>>> import numpy as np
>>> np.set_printoptions(suppress=True, linewidth=120)
>>> M = np.loadtxt("sample7.csv", delimiter=",")
>>> M
array([[ 3.,  2.,  0.],
       [ 0.,  0.,  0.],
       [ 0.,  0.,  0.],
       [-1.,  1.,  2.],
       [ 0.,  0.,  0.],
       [-1.,  1.,  2.],
       [ 0.,  0.,  0.],
       [ 3.,  2.,  0.],
       [ 0.,  0.,  0.],
       [-1.,  1.,  2.],
       [ 0.,  0.,  0.],
       [ 3.,  2.,  0.],
       [ 0.,  0.,  0.],
       [ 3.,  2.,  0.],
       [ 0.,  0.,  0.],
       [ 0.,  2.,  4.],
       [ 0.,  0.,  0.],
       [-2., -1.,  2.],
       [-1.,  1.,  2.],
       [-2., -1.,  2.],
       [-1.,  1.,  2.],
       [-3.,  0.,  4.],
       [-2., -1.,  2.],
       [ 3.,  2.,  0.],
       [ 0.,  0.,  0.],
       [ 0.,  0.,  0.],
       [ 1.,  1.,  2.]])
>>> Xc = M - M.mean(axis=0)
>>> evecs = np.linalg.svd(Xc)[2][:2]
>>> B = Xc - Xc @ evecs.T @ evecs
>>> np.linalg.norm(B, axis=1).round(6).argmax()
np.int64(26)
>>> np.round((Xc @ evecs.T).std(axis=0), 2)
array([1.96, 1.12])
>>> round(float(np.linalg.norm(B) / np.linalg.norm(Xc)), 2)
0.13
>>> np.round(np.cov(Xc @ evecs.T, rowvar=False), 2) + 0
array([[3.97, 0.  ],
       [0.  , 1.31]])
>>> np.round(np.diag(evecs.T @ evecs), 2)
array([0.72, 0.47, 0.81])
>>> dist = np.linalg.norm(M[:, None] - M[None], axis=-1)
>>> np.flatnonzero(dist[2] < dist.mean() / 2)
array([ 1,  2,  4,  6,  8, 10, 12, 14, 16, 24, 25])
>>> dist[2].round(6).argsort(kind="stable")[:4]
array([1, 2, 4, 6])
>>> dist.shape
(27, 27)
>>> np.round(np.linalg.norm(M, axis=1), 2)
array([3.61, 0.  , 0.  , 2.45, 0.  , 2.45, 0.  , 3.61, 0.  , 2.45, 0.  , 3.61, 0.  , 3.61, 0.  , 4.47, 0.  , 3.  ,
       2.45, 3.  , 2.45, 5.  , 3.  , 3.61, 0.  , 0.  , 2.45])
>>> np.unravel_index(dist.round(6).argmax(), dist.shape)
(np.int64(0), np.int64(21))
>>> dist.mean(axis=1).argmax()
np.int64(21)
>>> np.linalg.matrix_rank(dist ** 2)
np.int64(5)
>>> U, sv, vt = np.linalg.svd(M, full_matrices=False)
>>> np.round(U.T @ U, 2) + 0
array([[1., 0., 0.],
       [0., 1., 0.],
       [0., 0., 1.]])
>>> sv.round(2)
array([10.26,  8.09,  1.49])
>>> Xc = M - M.mean(axis=1)
Traceback (most recent call last):
  File "<python-input-23>", line 1, in <module>
    Xc = M - M.mean(axis=1)
         ~~^~~~~~~~~~~~~~~~
ValueError: operands could not be broadcast together with shapes (27,3) (27,) 
>>> Xc = M - M.mean(axis=0)
>>> U, sv, vt = np.linalg.svd(Xc, full_matrices=False)
>>> np.abs(U[:, 0]).argmax()
np.int64(21)
>>> np.round(np.abs(vt[-1]), 2)
array([0.53, 0.72, 0.44])
>>> np.searchsorted(np.cumsum(sv ** 2) / (sv ** 2).sum(), 0.9) + 1
np.int64(2)
>>> np.round(sv ** 2 / (sv ** 2).sum(), 2)
array([0.74, 0.24, 0.02])
>>> gram = np.cov(M, rowvar=False)
>>> np.round(M.std(axis=0), 2)
array([1.63, 0.96, 1.26])
>>> np.median(M, axis=0)
array([0., 0., 0.])
>>> np.round(np.polyfit(M[:, 2], M[:, 0], 1), 2)
array([-0.79,  0.83])
>>> round(np.corrcoef(M[:, 2], M[:, 0])[0, 1], 2)
np.float64(-0.61)
>>> gram.round(2)
array([[ 2.76,  1.19, -1.3 ],
       [ 1.19,  0.95, -0.02],
       [-1.3 , -0.02,  1.65]])
>>> C = np.array([[0, 3, 2, 1, 0, 3, 1, -3],
...     [3, 0, 0, -2, 1, 1, 1, 1],
...     [3, -2, 2, 0, -3, -3, 0, 3]])
>>> W0 = np.repeat(C, 28 // 3, axis=0)
>>> rng = np.random.default_rng(584550)
>>> W0 = W0 + 0.1 * rng.normal(size=W0.shape)
>>> W0.round(2) + 0
array([[-0.1 ,  2.96,  1.97,  0.99,  0.08,  3.09,  1.1 , -2.88],
       [-0.17,  3.01,  2.07,  1.11, -0.01,  2.96,  0.9 , -2.86],
       [-0.04,  2.89,  2.2 ,  0.9 , -0.02,  2.94,  0.99, -2.96],
       [-0.11,  3.15,  2.12,  1.08, -0.04,  3.05,  1.03, -3.09],
       [ 0.01,  2.98,  1.85,  1.21,  0.  ,  3.1 ,  1.15, -3.11],
       [ 0.07,  3.02,  2.01,  0.96,  0.22,  3.  ,  0.89, -2.89],
       [-0.1 ,  3.17,  1.85,  1.2 ,  0.07,  3.02,  0.94, -3.04],
       [ 0.03,  3.05,  1.92,  0.96,  0.02,  3.01,  0.92, -3.09],
       [-0.02,  3.19,  2.07,  1.02,  0.06,  2.97,  0.84, -2.68],
       [ 3.22,  0.02, -0.08, -1.9 ,  1.04,  1.07,  0.94,  0.97],
       [ 3.28, -0.14, -0.01, -1.92,  0.95,  1.06,  0.79,  1.01],
       [ 2.9 , -0.04,  0.16, -2.  ,  1.14,  1.04,  0.89,  0.91],
       [ 3.03,  0.07,  0.01, -2.15,  0.88,  1.26,  0.85,  0.82],
       [ 3.13, -0.02, -0.13, -1.87,  1.18,  1.14,  0.86,  0.89],
       [ 3.17, -0.13, -0.06, -2.16,  1.06,  0.79,  1.03,  0.95],
       [ 3.02, -0.14,  0.1 , -1.94,  1.02,  1.11,  1.01,  1.01],
       [ 2.89,  0.13, -0.02, -1.95,  0.7 ,  1.21,  1.02,  1.09],
       [ 3.26,  0.  ,  0.03, -2.03,  1.15,  1.05,  1.11,  0.97],
       [ 3.  , -2.03,  1.96,  0.03, -2.93, -2.92,  0.05,  3.05],
       [ 2.99, -1.93,  1.97, -0.11, -3.03, -3.22,  0.04,  2.96],
       [ 2.94, -2.03,  2.06,  0.1 , -2.97, -2.94,  0.02,  2.92],
       [ 3.03, -1.95,  1.93,  0.09, -2.95, -3.02,  0.04,  2.94],
       [ 3.12, -1.94,  2.01, -0.09, -2.85, -2.97,  0.03,  3.21],
       [ 2.99, -1.87,  2.06, -0.01, -2.96, -3.03,  0.09,  2.91],
       [ 3.09, -1.86,  1.98,  0.  , -3.04, -3.15, -0.14,  3.02],
       [ 3.17, -1.97,  1.92,  0.07, -2.99, -2.94,  0.07,  3.15],
       [ 3.05, -1.97,  1.83, -0.03, -2.9 , -3.17,  0.15,  2.97]])
>>> P = W0 @ np.linalg.solve(W0.T @ W0, W0.T)
>>> np.round(np.linalg.eigvalsh(P), 2) + 0
array([0., 0., 0., 0., 0., 0., 0., 0., 0., 0., 0., 0., 0., 0., 0., 0., 0., 0., 0., 1., 1., 1., 1., 1., 1., 1., 1.])
>>> np.round(np.diag(P), 2)
array([0.24, 0.16, 0.35, 0.15, 0.47, 0.22, 0.25, 0.28, 0.5 , 0.21, 0.35, 0.32, 0.53, 0.27, 0.39, 0.26, 0.7 , 0.3 ,
       0.2 , 0.28, 0.25, 0.13, 0.22, 0.14, 0.32, 0.23, 0.27])
>>> mat = np.loadtxt("x.csv", delimiter=",")
>>> mat.round(2)
array([[  7.89,   4.71,   5.18,  16.79,   1.24,  -2.32],
       [ -9.33,  -4.36,  -7.29, -15.14,  -2.62,   2.19],
       [  4.06,  -3.85,   8.69, -15.69,   6.65,   1.68],
       [ -8.81,  -4.51,  -6.51, -15.81,  -2.11,   2.25],
       [ 11.51,   3.17,  11.1 ,  10.13,   5.35,  -1.69],
       [ 12.02,   2.44,  12.44,   7.2 ,   6.43,  -1.37],
       [  3.66,  -3.96,   8.3 , -16.04,   6.47,   1.74],
       [ 12.14,   1.99,  13.01,   5.45,   6.94,  -1.17],
       [  9.46,   4.32,   7.49,  14.95,   2.76,  -2.18],
       [  9.41,   4.33,   7.42,  15.02,   2.71,  -2.18],
       [  2.85,  -4.17,   7.5 , -16.67,   6.07,   1.85],
       [ -9.32,  -4.36,  -7.27, -15.16,  -2.61,   2.19],
       [ -2.17,   4.32,  -6.81,  17.14,  -5.72,  -1.93],
       [  6.68,   4.89,   3.53,  17.7 ,   0.19,  -2.38],
       [-12.15,  -1.95, -13.06,  -5.27,  -6.99,   1.15],
       [ -5.2 ,  -5.  ,  -1.59, -18.4 ,   1.  ,   2.4 ],
       [-11.92,  -0.79, -13.9 ,  -0.81,  -7.94,   0.61],
       [ -1.78,   4.4 ,  -6.41,  17.38,  -5.51,  -1.98],
       [ 11.45,   3.22,  10.99,  10.34,   5.26,  -1.72],
       [ -0.36,  -4.76,   4.12, -18.36,   4.3 ,   2.19],
       [  9.79,  -1.38,  13.36,  -7.19,   8.47,   0.43],
       [ -9.51,   1.57, -13.19,   7.86,  -8.44,  -0.52],
       [-12.14,  -2.01, -13.  ,  -5.5 ,  -6.93,   1.17],
       [ -4.86,   3.62,  -9.44,  14.92,  -7.01,  -1.56],
       [ 12.16,   1.78,  13.24,   4.63,   7.16,  -1.07],
       [ 12.09,   2.24,  12.72,   6.4 ,   6.67,  -1.28]])
>>> U, sv, vt = np.linalg.svd(mat)
>>> sv.round(2) + 0
array([78.8 , 64.74,  0.  ,  0.  ,  0.  ,  0.  ])
>>> B = U[:, :2] @ np.diag(sv[:2]) @ vt[:2]
>>> round(float(np.linalg.norm(mat - B, 2)), 2), round(float(sv[2]), 2)
(0.0, 0.0)
>>> np.linalg.matrix_rank(B)
np.int64(2)
>>> np.linalg.matrix_rank(mat, rtol=0.05)
np.int64(2)
>>> feats = np.load("out14.npy")
>>> feats.round(2)
array([[0.44, 0.33, 0.22],
       [0.4 , 0.6 , 0.  ],
       [0.  , 0.4 , 0.6 ]])
>>> B = np.array([[3, 2], [2, -3], [-2, 3]])
>>> np.round(np.einsum("ik,kj->ji", feats, B), 2)
array([[ 1.56,  2.4 , -0.4 ],
       [ 0.56, -1.  ,  0.6 ]])
>>> np.linalg.matrix_rank(feats @ B)
np.int64(2)
>>> np.round(np.einsum("ij,ij->i", feats, feats), 2)
array([0.36, 0.52, 0.52])
>>> np.round(np.einsum("ik,kj->ij", feats, B), 2)
array([[ 1.56,  0.56],
       [ 2.4 , -1.  ],
       [-0.4 ,  0.6 ]])
>>> np.round(B.T @ feats.T, 2)
array([[ 1.56,  2.4 , -0.4 ],
       [ 0.56, -1.  ,  0.6 ]])
